$ ipython --no-banner

In [1]: import numpy as np

In [2]: from numpy import linalg as LA

In [3]: np.set_printoptions(precision=3, suppress=True, linewidth=200)

In [4]: M = np.loadtxt("out4.csv", delimiter=",")

In [5]: print(M)
[[-13.78   -5.357 -15.516  10.862]
 [ -9.232  -4.067 -10.527   8.317]
 [ -6.614  -3.337  -7.732   6.659]
 [ -2.828  -2.262  -3.83    3.779]
 [ -2.723  -2.23   -3.724   3.685]
 [ -1.151  -1.687  -2.146   2.076]
 [ -0.106  -0.898  -0.863   0.424]
 [  0.023   0.794   0.869   0.154]
 [  0.471   2.851   3.704   1.144]
 [  0.558   3.092   4.076   1.28 ]
 [  3.082   7.675  12.092   4.003]
 [  3.781   8.658  13.969   4.587]
 [  7.133  12.819  22.286   7.003]
 [ 10.803  16.822  30.703   9.235]
 [ 14.071  20.127  37.87   11.015]]

In [6]: # looks like rank 3

In [7]: Xs = M - M.mean(axis=0)

In [8]: U, s, Vt = LA.svd(Xs, full_matrices=False)

In [9]: print(np.searchsorted(np.cumsum(s ** 2) / (s ** 2).sum(), 0.9) + 1)
1

In [10]: print(Vt[0] * np.sign(Vt[0, np.abs(Vt[0]).argmax()]))
[0.376 0.426 0.821 0.057]

In [11]: print(np.abs(Vt[0]).argmax())
2

In [12]: Xs = M - M.mean(axis=0)

In [13]: V = LA.svd(Xs)[2][:3]

In [14]: other = Xs - Xs @ V.T @ V

In [15]: print(round(LA.norm(other) / LA.norm(Xs), 3))
0.0

In [16]: print(np.round(other.std(axis=0), 3) + 0)
[0. 0. 0. 0.]

In [17]: print(LA.norm(other, axis=1).round(6).argmax())
0

In [18]: J = np.loadtxt("sample10.csv", delimiter=",")

In [19]: print(J)
[[ 0.809 -0.136  0.176  0.324]
 [-0.136  0.903  0.126  0.231]
 [ 0.176  0.126  0.837 -0.299]
 [ 0.324  0.231 -0.299  0.451]]

In [20]: U, s, Vt = LA.svd(J)

In [21]: V = Vt[:(s > 1e-8).sum()]

In [22]: rng = np.random.default_rng(754)

In [23]: x = J[0] + -1 * J[1] + rng.integers(2) * np.eye(4)[3]

In [24]: print(x)
[ 0.945 -1.039  0.051  0.093]

In [25]: print(np.allclose(V.T @ V @ x, x))
True

In [26]: print(V.T @ V)
[[ 0.809 -0.136  0.176  0.324]
 [-0.136  0.903  0.126  0.231]
 [ 0.176  0.126  0.837 -0.299]
 [ 0.324  0.231 -0.299  0.451]]

In [27]: print(LA.matrix_rank(np.vstack([J, x])))
3

In [28]: print(np.round(LA.norm(x - V.T @ V @ x), 3))
0.0

In [29]: f, g = M[9], M[13]

In [30]: print(round(f @ f, 3))
28.128

In [31]: pr = (f @ g) / (f @ f) * f

In [32]: print(g - pr)
[ 6.937 -4.616  2.44   0.359]

In [33]: print(round(LA.norm(f + g) ** 2 + LA.norm(f - g) ** 2, 3))
2911.59

In [34]: print(round(float((g - pr) @ f), 3))
0.0

In [35]: print(pr)
[ 3.866 21.438 28.263  8.877]

In [36]: U, s, Vt = LA.svd(J)

In [37]: print(s.round(3) + 0)
[1. 1. 1. 0.]

In [38]: other = U[:, :3] @ np.diag(s[:3]) @ Vt[:3]

In [39]: print(round(np.abs(J - other).max(), 3))
0.0

In [40]: print(other)
[[ 0.809 -0.136  0.176  0.324]
 [-0.136  0.903  0.126  0.231]
 [ 0.176  0.126  0.837 -0.299]
 [ 0.324  0.231 -0.299  0.451]]

In [41]: print(np.round(np.trace(J), 3))
3.0

In [42]: print((J + J.T) / 2)
[[ 0.809 -0.136  0.176  0.324]
 [-0.136  0.903  0.126  0.231]
 [ 0.176  0.126  0.837 -0.299]
 [ 0.324  0.231 -0.299  0.451]]

In [43]: print(LA.matrix_power(J, 2))
[[ 0.809 -0.136  0.176  0.324]
 [-0.136  0.903  0.126  0.231]
 [ 0.176  0.126  0.837 -0.299]
 [ 0.324  0.231 -0.299  0.451]]

In [44]: rk = LA.matrix_rank(M)

In [45]: print(rk)
3

In [46]: ns = LA.svd(M)[2][rk:].T

In [47]: print(ns.shape)
(4, 1)

In [48]: print(ns[:, 0] / ns[np.abs(ns[:, 0]).round(6).argmax(), 0])
[ 1.     1.    -1.     0.333]

In [49]: print(ns @ ns.T)
[[ 0.321  0.321 -0.321  0.107]
 [ 0.321  0.321 -0.321  0.107]
 [-0.321 -0.321  0.321 -0.107]
 [ 0.107  0.107 -0.107  0.036]]

In [50]: print([int(LA.matrix_rank(M[:, :j + 1])) for j in range(4)])
[1, 2, 3, 3]

In [51]: m1 = np.load("w.npy")

In [52]: print(m1)
[[ 2.282 -9.727  0.427]
 [ 1.505  8.93  -4.242]
 [-4.403 -5.094 -7.394]
 [ 1.881  7.648 -6.161]
 [ 6.916 -2.561 -6.753]
 [ 1.916 -0.698 -9.79 ]
 [ 5.744  0.718  8.154]
 [-9.807  1.741 -0.886]
 [-4.492  8.005  3.968]
 [ 9.072 -1.521  3.923]
 [ 9.345 -3.413  1.012]
 [ 4.429  6.251  6.427]
 [ 0.101 -8.866  4.625]
 [ 0.535  9.005 -4.316]
 [-3.289 -1.172  9.371]
 [ 5.568  4.354  7.074]]

In [53]: Z = m1[[10, 11]].astype(float)

In [54]: for _ in range(6):
    ...:     z = LA.norm(m1[:, None] - Z, axis=-1).argmin(axis=1)
    ...:     Z = np.array([m1[z == j].mean(axis=0) for j in range(2)])
    ...: 

In [55]: print(z)
[0 1 0 1 0 0 1 1 1 0 0 1 0 1 1 1]

In [56]: print(np.abs(Z[1] - Z[0]).argmax())
1

In [57]: print(np.bincount(z))
[7 9]

In [58]: print(Z[1] - Z[0])
[-3.374  9.608  4.147]

In [59]: other = np.array([[9, 2, 6], [0, 1, 1], [1, 5, 5]])

In [60]: print(np.vstack([m1, other.T]).shape)
(19, 3)

In [61]: print(LA.matrix_rank(np.vstack([m1, other.T])))
3

In [62]: print(np.einsum("ij->j", m1))
[27.303 13.6    5.439]

In [63]: arr = np.load("case1.npy")

In [64]: print(arr)
[[0 0 0]
 [1 0 0]
 [0 0 1]]

In [65]: print([round(float(x), 3) for x in LA.svd(arr, compute_uv=False)[:3]])
[1.0, 1.0, 0.0]

In [66]: print(np.abs(np.diag(LA.qr(arr)[1])) > 1e-9)
[ True False  True]

In [67]: print(np.unique(arr.round(6), axis=0).shape)
(3, 3)

In [68]: print(arr @ LA.pinv(arr) @ arr)
[[0. 0. 0.]
 [1. 0. 0.]
 [0. 0. 1.]]

In [69]: W0 = np.load("layer14.npy")

In [70]: print(W0)
[[ 0.327 -0.805  0.808 -0.134  1.083  0.878  0.204 -0.767]
 [ 0.763  0.531  0.502  1.197 -0.48   0.868  0.443  0.522]
 [-0.654  0.459  0.669  0.437  0.71   0.056 -1.376  0.569]
 [-1.089 -0.814 -0.946  0.869  0.027  0.684  0.146  0.101]
 [ 0.327  0.794 -0.718  0.866  0.924 -0.557  0.115 -0.905]
 [ 0.763 -0.301 -0.707 -0.284  0.974 -0.028  0.157  1.331]
 [-0.218 -0.764  0.805  0.743  0.141 -1.278  0.635  0.334]
 [-0.981  0.944  0.298 -0.469  0.519  0.248  1.186  0.319]]

In [71]: print(LA.norm(W0, axis=0))
[2. 2. 2. 2. 2. 2. 2. 2.]

In [72]: other = np.array([[3, 2, 1],
    ...:     [1, 0, 0],
    ...:     [3, 2, 2],
    ...:     [1, 2, 3],
    ...:     [0, 1, 3],
    ...:     [2, 1, 3],
    ...:     [3, 2, 3],
    ...:     [3, 2, 2]])

In [73]: print(np.vstack([W0, other.T]).shape)
(11, 8)

In [74]: print(np.einsum("ij->j", W0))
[-0.763  0.045  0.71   3.225  3.899  0.872  1.511  1.504]

In [75]: x = np.array([0, 0, -1, 1, 2, 1, 0, -1])

In [76]: h1 = np.maximum(W0 @ x, 0)

In [77]: print(np.maximum(W0 @ x, 0) - np.maximum(-W0 @ x, 0))
[ 2.868  0.082  0.676  2.453  3.781  1.012 -1.391  0.2  ]

In [78]: print(np.flatnonzero(h1 > 1e-9))
[0 1 2 3 4 5 7]

In [79]: other = W0 / np.sqrt((W0 ** 2).mean(axis=1, keepdims=True))

In [80]: print(other[0])
[ 0.462 -1.139  1.143 -0.189  1.531  1.242  0.289 -1.084]

In [81]: data = np.arange(63).reshape(9, 7) + -1

In [82]: print(data)
[[-1  0  1  2  3  4  5]
 [ 6  7  8  9 10 11 12]
 [13 14 15 16 17 18 19]
 [20 21 22 23 24 25 26]
 [27 28 29 30 31 32 33]
 [34 35 36 37 38 39 40]
 [41 42 43 44 45 46 47]
 [48 49 50 51 52 53 54]
 [55 56 57 58 59 60 61]]

In [83]: print(LA.matrix_rank(data, rtol=0.1))
1

In [84]: print(LA.cond(data) > 100)
True

In [85]: print([round(float(x), 3) for x in LA.svd(data, compute_uv=False)[:3]])
[278.325, 8.182, 0.0]

In [86]: mat = np.array([[5.0, 0.0, 0.0, 0.0, 0.0, 0.0],
    ...:     [0.0, 0.0, 0.0, 3.0, 2.0, -3.0],
    ...:     [0.0, 2.0, 2.0, 0.0, 2.0, 2.0],
    ...:     [0.0, 1.0, -3.0, 0.0, 2.0, 2.0],
    ...:     [0.0, 1.0, -3.0, 3.0, -3.0, 1.0],
    ...:     [0.0, 3.0, -3.0, 3.0, 0.0, -2.0]])

In [87]: U, s, Vt = LA.svd(data)

In [88]: print(s.round(3) + 0)
[278.325   8.182   0.      0.      0.      0.      0.   ]

In [89]: other = U[:, :2] @ np.diag(s[:2]) @ Vt[:2]

In [90]: print(other.round(3) + 0)
[[-1.  0.  1.  2.  3.  4.  5.]
 [ 6.  7.  8.  9. 10. 11. 12.]
 [13. 14. 15. 16. 17. 18. 19.]
 [20. 21. 22. 23. 24. 25. 26.]
 [27. 28. 29. 30. 31. 32. 33.]
 [34. 35. 36. 37. 38. 39. 40.]
 [41. 42. 43. 44. 45. 46. 47.]
 [48. 49. 50. 51. 52. 53. 54.]
 [55. 56. 57. 58. 59. 60. 61.]]

In [91]: print(np.round(LA.norm(data - other) / LA.norm(data), 3))
0.0

In [92]: print(np.round(LA.norm(data - other, 2), 3), round(s[2], 3))
0.0 0.0

In [93]: feats = np.array([[-1.1, 1.6, 0.1],
    ...:     [-1.9, 0.8, 1.0],
    ...:     [1.6, -0.7, 0.2],
    ...:     [0.1, 0.3, 0.7],
    ...:     [1.0, -0.7, 1.6],
    ...:     [-0.4, -0.6, 0.2],
    ...:     [-0.6, 1.0, 0.7],
    ...:     [-0.6, 0.7, 2.6],
    ...:     [0.3, -0.7, 0.4]])

In [94]: feats[:, 2] *= 20

In [95]: print(feats)
[[-1.1  1.6  2. ]
 [-1.9  0.8 20. ]
 [ 1.6 -0.7  4. ]
 [ 0.1  0.3 14. ]
 [ 1.  -0.7 32. ]
 [-0.4 -0.6  4. ]
 [-0.6  1.  14. ]
 [-0.6  0.7 52. ]
 [ 0.3 -0.7  8. ]]

In [96]: # column 2 is much longer than the rest

In [97]: other = np.array([[2, 0, 2], [0, 0, 2], [2, 1, 2]])

In [98]: print(np.einsum("ij,ij->i", arr, arr))
[0 1 1]

In [99]: print(np.vstack([arr, other.T]).shape)
(6, 3)

In [100]: print(np.einsum("ij->j", arr))
[1 0 1]

In [101]: print(other.T @ arr.T)
[[0 2 2]
 [0 0 1]
 [0 2 2]]

In [102]: U, s, Vt = LA.svd(feats)

In [103]: print(np.argmax(s[:-1] / (s[1:] + 1e-6)) + 1)
1

In [104]: print(s)
[67.976  3.677  1.326]

In [105]: other = U[:, :1] @ np.diag(s[:1]) @ Vt[:1]

In [106]: print(np.round(np.abs(feats - other).max(), 3))
1.73

In [107]: print(round(LA.norm(feats - other) / LA.norm(feats), 3))
0.057

In [108]: print(np.argsort(-LA.norm(feats, axis=0).round(6), kind="stable")[:3])
[2 0 1]

In [109]: print(LA.cond(feats) > 100)
False

In [110]: print(round(np.log10(LA.cond(feats))))
2
